$ ipython --no-banner

In [1]: import numpy as np

In [2]: from numpy import linalg as LA

In [3]: np.set_printoptions(precision=2, suppress=True, linewidth=200, sign=" ")

In [4]: def rd(a):
   ...:     return np.round(a, 2) + 0
   ...: 

In [5]: M = np.loadtxt("layer19.csv", delimiter=",")

In [6]: M
Out[6]: 
array([[ 0.,  3.,  3.,  1.],
       [-2.,  1.,  1., -1.],
       [ 0.,  3.,  3.,  1.],
       [-3.,  0.,  0., -2.],
       [ 3.,  6.,  6.,  4.]])

In [7]: t = np.radians(180)

In [8]: Rm = np.eye(4)

In [9]: Rm[3, 3] = Rm[1, 1] = np.cos(t)

In [10]: Rm[3, 1], Rm[1, 3] = -np.sin(t), np.sin(t)

In [11]: rd(Rm)
Out[11]: 
array([[ 1.,  0.,  0.,  0.],
       [ 0., -1.,  0.,  0.],
       [ 0.,  0.,  1.,  0.],
       [ 0.,  0.,  0., -1.]])

In [12]: other = M @ Rm.T

In [13]: np.abs(other - M).max(axis=0)
Out[13]: array([  0.,  12.,   0.,   8.])

In [14]: np.allclose(M @ M.T, other @ other.T)
Out[14]: True

In [15]: np.allclose(LA.norm(M, axis=1), LA.norm(other, axis=1))
Out[15]: True

In [16]: rd(LA.svd(M, compute_uv=False)), rd(LA.svd(other, compute_uv=False))
Out[16]: 
(array([ 11.56,   4.63,   0.  ,   0.  ]),
 array([ 11.56,   4.63,   0.  ,   0.  ]))

In [17]: f, g = M[3], M[1]

In [18]: f @ f
Out[18]: np.float64(13.0)

In [19]: f @ g
Out[19]: np.float64(8.0)

In [20]: pr = (f @ g) / (f @ f) * f

In [21]: rd(g - pr)
Out[21]: array([-0.15,  1.  ,  1.  ,  0.23])
